In [1]: import numpy as np

In [2]: np.set_printoptions(precision=2, suppress=True, linewidth=140, floatmode="fixed")

In [3]: sigma = 5 * 0.7 ** np.arange(5)

In [4]: q, _ = np.linalg.qr(np.array([[-0.1, -0.8, 0.1, 1.7, -1.2],
   ...:     [-0.1, -0.3, 0.1, 0.2, 1.0],
   ...:     [-1.5, -1.1, 0.7, -0.9, -0.5],
   ...:     [-2.5, -0.2, -0.5, -1.7, -0.5],
   ...:     [-2.4, 0.3, 0.7, 1.2, -0.2]]))

In [5]: rng = np.random.default_rng(78)

In [6]: A = rng.normal(size=(39, 5)) * sigma @ q

In [7]: A
Out[7]: 
array([[  1.12,   2.53,  -1.87,  -1.73,   2.08],
       [ -3.17,  -0.27,   2.82,  -2.67,   0.31],
       [ -3.00,  -1.69,   0.21,   2.59,   2.55],
       [ -2.49,  -5.30,  -0.63,   2.61,   0.37],
       [ -1.82,  -1.32,   1.89,   1.34,   2.27],
       [  1.17,  -2.32,   0.33,   5.17,  -0.39],
       [  0.33,  -1.26,  -1.77,  -2.16,   2.94],
       [ -0.10,  -0.28,  -1.07,   0.36,  -2.24],
       [ -0.75,   0.21,  -0.89,  -0.44,   6.80],
       [ -1.09,   0.45,   2.16,  -2.55,  -1.24],
       [ -0.90,  -0.94,  -0.76,   0.51,  -0.22],
       [ -1.75,  -2.19,   0.99,   4.39,  -0.44],
       [ -0.78,   2.51,   2.22,  -6.49,   1.45],
       [  2.04,  -0.14,  -3.13,   0.72,  -3.04],
       [ -2.98,  -5.01,  -0.83,   7.21,   0.30],
       [ -1.11,   1.00,   0.52,  -0.05,  -4.39],
       [  1.05,  -1.99,   0.68,   0.84,  -2.33],
       [ -3.56,  -4.82,   1.77,   3.22,   3.93],
       [  2.56,   1.13,   0.18,   6.36,  -2.42],
       [ -3.66,   4.15,   1.88,  -1.83,  -4.82],
       [ -0.35,  -2.78,   0.91,   6.68,  -0.07],
       [  0.40,  -1.78,  -0.13,   2.04,   6.35],
       [  2.09,   5.47,   0.73,  -3.69,   2.60],
       [  1.53,  -0.12,   3.33,   4.90,   4.68],
       [ -3.09,  -2.70,   1.38,   0.49,  -4.21],
       [  0.13,   5.34,   0.44,  -1.49,   0.50],
       [ -1.48,   0.35,  -1.53,  -1.65,   2.52],
       [ -1.59,  -1.68,  -0.02,   1.35,  -0.72],
       [ -3.04,  -0.19,  -0.20,   0.89,   2.87],
       [  3.40,  -5.30,  -0.51,   7.37,  -4.67],
       [  2.02,   2.49,  -1.25,  -6.02,   2.02],
       [ -1.03,  -0.70,   0.14,  -0.37,   2.41],
       [  0.99,  -8.22,   0.60,  10.17,   0.59],
       [ -3.21,  -1.54,  -0.49,  -2.25,  -4.76],
       [  1.37,  -3.30,   0.02,   2.81,  -1.35],
       [  1.36,   3.52,   0.23,  -4.37,   4.76],
       [  1.38,  -5.15,   0.22,   8.64,  -3.57],
       [ -0.51,   2.22,   2.36,   1.06,   6.28],
       [ -0.94,   6.68,  -1.45, -13.22,  -0.04]])

In [8]: x = np.array([-3, -1, 2, 2, 2])

In [9]: rhs = A @ x

In [10]: np.linalg.lstsq(A, rhs)[0]
Out[10]: array([-3.00, -1.00,  2.00,  2.00,  2.00])

In [11]: try:
    ...:     np.linalg.solve(A, rhs)
    ...: except np.linalg.LinAlgError as e:
    ...:     print(e)
    ...: 
Last 2 dimensions of the array must be square

In [12]: np.linalg.solve(A.T @ A, A.T @ rhs)
Out[12]: array([-3.00, -1.00,  2.00,  2.00,  2.00])

In [13]: rhs = rhs + 0.1 * rng.normal(size=39)

In [14]: rhs
Out[14]: 
array([ -9.01,  10.66,  21.47,  17.47,  17.90,   9.19,  -1.70,  -5.20,  12.88,  -0.46,   2.82,  17.39,  -5.69, -16.84,  27.36,  -5.51,
        -2.85,  33.49,  -0.50,  -2.50,  18.88,  17.31, -12.46,  21.42,   7.32,  -6.77,   2.74,   7.75,  16.40,  -0.61, -19.09,   8.11,
        28.06,  -3.78,   2.23,  -6.44,  11.37,  18.91, -33.32])

In [15]: coef, *_ = np.linalg.lstsq(A, rhs)

In [16]: np.round(np.linalg.norm(rhs - A @ coef), 2)
Out[16]: np.float64(0.54)

In [17]: np.round(A.T @ (rhs - A @ coef), 2) + 0
Out[17]: array([0.00, 0.00, 0.00, 0.00, 0.00])

In [18]: cen = A - A.mean(axis=0)

In [19]: evecs = np.linalg.svd(cen)[2][:1]

In [20]: other = cen - cen @ evecs.T @ evecs

In [21]: print(round(float(np.linalg.norm(other) / np.linalg.norm(cen)), 2))
0.62

In [22]: np.cov(cen @ evecs.T, rowvar=False)
Out[22]: array(28.62)

In [23]: proj = A @ np.linalg.solve(A.T @ A, A.T)

In [24]: np.round(np.linalg.eigvalsh(proj), 2) + 0
Out[24]: 
array([0.00, 0.00, 0.00, 0.00, 0.00, 0.00, 0.00, 0.00, 0.00, 0.00, 0.00, 0.00, 0.00, 0.00, 0.00, 0.00, 0.00, 0.00, 0.00, 0.00, 0.00, 0.00,
       0.00, 0.00, 0.00, 0.00, 0.00, 0.00, 0.00, 0.00, 0.00, 0.00, 0.00, 0.00, 1.00, 1.00, 1.00, 1.00, 1.00])

In [25]: round(np.trace(proj), 2)
Out[25]: np.float64(5.0)

In [26]: d = np.linalg.norm(A[:, None] - A[None], axis=-1)

In [27]: d[:5, :5]
Out[27]: 
array([[0.00, 7.23, 7.62, 9.88, 6.86],
       [7.23, 0.00, 6.44, 8.10, 4.86],
       [7.62, 6.44, 0.00, 4.33, 2.44],
       [9.88, 8.10, 4.33, 0.00, 5.28],
       [6.86, 4.86, 2.44, 5.28, 0.00]])

In [28]: d[38].round(6).argsort(kind="stable")[:4]
Out[28]: array([38, 12, 30, 22])

In [29]: K = np.loadtxt("case10.csv", delimiter=",")

In [30]: K
Out[30]: 
array([[0.00, 1.00, 0.00, 0.00, 1.00, 1.00, 0.00, 0.00, 1.00],
       [1.00, 0.00, 0.00, 0.00, 0.00, 0.00, 1.00, 0.00, 0.00],
       [0.00, 0.00, 0.00, 0.00, 1.00, 0.00, 1.00, 0.00, 1.00],
       [0.00, 0.00, 0.00, 0.00, 1.00, 0.00, 0.00, 0.00, 1.00],
       [1.00, 0.00, 1.00, 1.00, 0.00, 0.00, 0.00, 1.00, 1.00],
       [1.00, 0.00, 0.00, 0.00, 0.00, 0.00, 1.00, 0.00, 0.00],
       [0.00, 1.00, 1.00, 0.00, 0.00, 1.00, 0.00, 0.00, 1.00],
       [0.00, 0.00, 0.00, 0.00, 1.00, 0.00, 0.00, 0.00, 0.00],
       [1.00, 0.00, 1.00, 1.00, 1.00, 0.00, 1.00, 0.00, 0.00]])

In [31]: # rows 1 and 5 are equal

In [32]: np.trace(K @ K @ K) // 6
Out[32]: np.float64(4.0)

In [33]: K.sum(axis=0)
Out[33]: array([4.00, 2.00, 3.00, 2.00, 5.00, 2.00, 4.00, 1.00, 5.00])

In [34]: low = np.diag(K.sum(axis=1)) - K

In [35]: (np.linalg.eigvalsh(low) < 1e-8).sum()
Out[35]: np.int64(1)

In [36]: low
Out[36]: 
array([[ 4.00, -1.00,  0.00,  0.00, -1.00, -1.00,  0.00,  0.00, -1.00],
       [-1.00,  2.00,  0.00,  0.00,  0.00,  0.00, -1.00,  0.00,  0.00],
       [ 0.00,  0.00,  3.00,  0.00, -1.00,  0.00, -1.00,  0.00, -1.00],
       [ 0.00,  0.00,  0.00,  2.00, -1.00,  0.00,  0.00,  0.00, -1.00],
       [-1.00,  0.00, -1.00, -1.00,  5.00,  0.00,  0.00, -1.00, -1.00],
       [-1.00,  0.00,  0.00,  0.00,  0.00,  2.00, -1.00,  0.00,  0.00],
       [ 0.00, -1.00, -1.00,  0.00,  0.00, -1.00,  4.00,  0.00, -1.00],
       [ 0.00,  0.00,  0.00,  0.00, -1.00,  0.00,  0.00,  1.00,  0.00],
       [-1.00,  0.00, -1.00, -1.00, -1.00,  0.00, -1.00,  0.00,  5.00]])

In [37]: low @ np.ones(9)
Out[37]: array([0.00, 0.00, 0.00, 0.00, 0.00, 0.00, 0.00, 0.00, 0.00])

In [38]: np.linalg.matrix_rank(low)
Out[38]: np.int64(8)

In [39]: ev, evecs = np.linalg.eigh(K)

In [40]: x = np.array([1, 0, 1, -2, 2, 1, -1, 2, 0])

In [41]: print(x @ K @ x)
6.0

In [42]: np.abs(K).sum(axis=1).max(), round(float(np.abs(ev).max()), 2)
Out[42]: (np.float64(5.0), 3.6)

In [43]: r = np.linalg.matrix_rank(K)

In [44]: r
Out[44]: np.int64(8)

In [45]: ns = np.linalg.svd(K)[2][r:].T

In [46]: np.round(ns[:, 0] / ns[np.abs(ns[:, 0]).round(6).argmax(), 0], 2) + 0
Out[46]: array([ 0.00,  1.00,  0.00,  0.00,  0.00, -1.00,  0.00,  0.00,  0.00])

In [47]: [int(np.linalg.matrix_rank(np.delete(K, i, axis=0))) for i in range(9)]
Out[47]: [7, 8, 7, 7, 7, 8, 7, 7, 7]

In [48]: print(np.allclose(K @ ns, 0))
True

In [49]: np.allclose(K[:-1].T @ np.linalg.lstsq(K[:-1].T, K[-1])[0], K[-1])
Out[49]: False

In [50]: np.unique(K.round(6), axis=0).shape
Out[50]: (8, 9)

In [51]: try:
    ...:     np.linalg.inv(K)
    ...: except np.linalg.LinAlgError as e:
    ...:     print(e)
    ...: 
Singular matrix

In [52]: np.round(K @ np.linalg.pinv(K) @ K, 2) + 0
Out[52]: 
array([[0.00, 1.00, 0.00, 0.00, 1.00, 1.00, 0.00, 0.00, 1.00],
       [1.00, 0.00, 0.00, 0.00, 0.00, 0.00, 1.00, 0.00, 0.00],
       [0.00, 0.00, 0.00, 0.00, 1.00, 0.00, 1.00, 0.00, 1.00],
       [0.00, 0.00, 0.00, 0.00, 1.00, 0.00, 0.00, 0.00, 1.00],
       [1.00, 0.00, 1.00, 1.00, 0.00, 0.00, 0.00, 1.00, 1.00],
       [1.00, 0.00, 0.00, 0.00, 0.00, 0.00, 1.00, 0.00, 0.00],
       [0.00, 1.00, 1.00, 0.00, 0.00, 1.00, 0.00, 0.00, 1.00],
       [0.00, 0.00, 0.00, 0.00, 1.00, 0.00, 0.00, 0.00, 0.00],
       [1.00, 0.00, 1.00, 1.00, 1.00, 0.00, 1.00, 0.00, 0.00]])

In [53]: np.linalg.lstsq(K[:-1].T, K[-1])[2]
Out[53]: np.int32(7)

In [54]: m1 = np.loadtxt("layer12.csv", delimiter=",")

In [55]: print(m1)
[[ 3.00  3.00  3.00  3.00  3.00  3.00  3.00  3.00  3.00  3.00  3.00]
 [ 3.00  6.00  6.00  6.00  6.00  6.00  6.00  6.00  6.00  6.00  6.00]
 [ 3.00  6.00  9.00  9.00  9.00  9.00  9.00  9.00  9.00  9.00  9.00]
 [ 3.00  6.00  9.00 12.00 12.00 12.00 12.00 12.00 12.00 12.00 12.00]
 [ 3.00  6.00  9.00 12.00 15.00 15.00 15.00 15.00 15.00 15.00 15.00]
 [ 3.00  6.00  9.00 12.00 15.00 18.00 18.00 18.00 18.00 18.00 18.00]
 [ 3.00  6.00  9.00 12.00 15.00 18.00 21.00 21.00 21.00 21.00 21.00]
 [ 3.00  6.00  9.00 12.00 15.00 18.00 21.00 24.00 24.00 24.00 24.00]
 [ 3.00  6.00  9.00 12.00 15.00 18.00 21.00 24.00 27.00 27.00 27.00]
 [ 3.00  6.00  9.00 12.00 15.00 18.00 21.00 24.00 27.00 30.00 30.00]
 [ 3.00  6.00  9.00 12.00 15.00 18.00 21.00 24.00 27.00 30.00 33.00]]

In [56]: # symmetric

In [57]: x = np.array([-5, -5, -1, -5, -4, -3, -2, -3, -5, -1, 1])

In [58]: a = np.maximum(m1 @ x, 0)

In [59]: m1.T @ a
Out[59]: array([0.00, 0.00, 0.00, 0.00, 0.00, 0.00, 0.00, 0.00, 0.00, 0.00, 0.00])

In [60]: np.tanh(m1 @ x)
Out[60]: array([-1.00, -1.00, -1.00, -1.00, -1.00, -1.00, -1.00, -1.00, -1.00, -1.00, -1.00])

In [61]: ev, evecs = np.linalg.eigh(K)

In [62]: np.linalg.eigvalsh(K + -1 * np.eye(9))
Out[62]: array([-3.56, -3.02, -2.16, -1.35, -1.00, -0.77, -0.25,  0.51,  2.60])

In [63]: ev.round(2) + 0
Out[63]: array([-2.56, -2.02, -1.16, -0.35,  0.00,  0.23,  0.75,  1.51,  3.60])

In [64]: np.round(evecs.T @ evecs, 2) + 0
Out[64]: 
array([[1.00, 0.00, 0.00, 0.00, 0.00, 0.00, 0.00, 0.00, 0.00],
       [0.00, 1.00, 0.00, 0.00, 0.00, 0.00, 0.00, 0.00, 0.00],
       [0.00, 0.00, 1.00, 0.00, 0.00, 0.00, 0.00, 0.00, 0.00],
       [0.00, 0.00, 0.00, 1.00, 0.00, 0.00, 0.00, 0.00, 0.00],
       [0.00, 0.00, 0.00, 0.00, 1.00, 0.00, 0.00, 0.00, 0.00],
       [0.00, 0.00, 0.00, 0.00, 0.00, 1.00, 0.00, 0.00, 0.00],
       [0.00, 0.00, 0.00, 0.00, 0.00, 0.00, 1.00, 0.00, 0.00],
       [0.00, 0.00, 0.00, 0.00, 0.00, 0.00, 0.00, 1.00, 0.00],
       [0.00, 0.00, 0.00, 0.00, 0.00, 0.00, 0.00, 0.00, 1.00]])

In [65]: np.round(evecs @ np.diag(ev) @ evecs.T, 2) + 0
Out[65]: 
array([[0.00, 1.00, 0.00, 0.00, 1.00, 1.00, 0.00, 0.00, 1.00],
       [1.00, 0.00, 0.00, 0.00, 0.00, 0.00, 1.00, 0.00, 0.00],
       [0.00, 0.00, 0.00, 0.00, 1.00, 0.00, 1.00, 0.00, 1.00],
       [0.00, 0.00, 0.00, 0.00, 1.00, 0.00, 0.00, 0.00, 1.00],
       [1.00, 0.00, 1.00, 1.00, 0.00, 0.00, 0.00, 1.00, 1.00],
       [1.00, 0.00, 0.00, 0.00, 0.00, 0.00, 1.00, 0.00, 0.00],
       [0.00, 1.00, 1.00, 0.00, 0.00, 1.00, 0.00, 0.00, 1.00],
       [0.00, 0.00, 0.00, 0.00, 1.00, 0.00, 0.00, 0.00, 0.00],
       [1.00, 0.00, 1.00, 1.00, 1.00, 0.00, 1.00, 0.00, 0.00]])

In [66]: ev, evecs = np.linalg.eigvalsh(m1)
Traceback (most recent call last):
  Cell In[66], line 1
    ev, evecs = np.linalg.eigvalsh(m1)
ValueError: too many values to unpack (expected 2)


In [67]: ev, evecs = np.linalg.eigh(m1)

In [68]: np.abs(evecs[:, -1]).round(6).argmax()
Out[68]: np.int64(10)

In [69]: np.round(evecs.T @ m1 @ evecs, 2) + 0
Out[69]: 
array([[  0.76,   0.00,   0.00,   0.00,   0.00,   0.00,   0.00,   0.00,   0.00,   0.00,   0.00],
       [  0.00,   0.81,   0.00,   0.00,   0.00,   0.00,   0.00,   0.00,   0.00,   0.00,   0.00],
       [  0.00,   0.00,   0.89,   0.00,   0.00,   0.00,   0.00,   0.00,   0.00,   0.00,   0.00],
       [  0.00,   0.00,   0.00,   1.03,   0.00,   0.00,   0.00,   0.00,   0.00,   0.00,   0.00],
       [  0.00,   0.00,   0.00,   0.00,   1.25,   0.00,   0.00,   0.00,   0.00,   0.00,   0.00],
       [  0.00,   0.00,   0.00,   0.00,   0.00,   1.61,   0.00,   0.00,   0.00,   0.00,   0.00],
       [  0.00,   0.00,   0.00,   0.00,   0.00,   0.00,   2.26,   0.00,   0.00,   0.00,   0.00],
       [  0.00,   0.00,   0.00,   0.00,   0.00,   0.00,   0.00,   3.54,   0.00,   0.00,   0.00],
       [  0.00,   0.00,   0.00,   0.00,   0.00,   0.00,   0.00,   0.00,   6.69,   0.00,   0.00],
       [  0.00,   0.00,   0.00,   0.00,   0.00,   0.00,   0.00,   0.00,   0.00,  18.12,   0.00],
       [  0.00,   0.00,   0.00,   0.00,   0.00,   0.00,   0.00,   0.00,   0.00,   0.00, 161.05]])

In [70]: np.abs(evecs[:, -1])
Out[70]: array([0.06, 0.11, 0.17, 0.22, 0.26, 0.30, 0.34, 0.37, 0.39, 0.41, 0.42])

In [71]: np.unique(ev.round(6) + 0, return_counts=True)[1]
Out[71]: array([1, 1, 1, 1, 1, 1, 1, 1, 1, 1, 1])

In [72]: (ev > 1e-8).sum(), (ev < -1e-8).sum()
Out[72]: (np.int64(11), np.int64(0))

In [73]: print(ev.sum(), np.trace(m1))
198.0 198.0
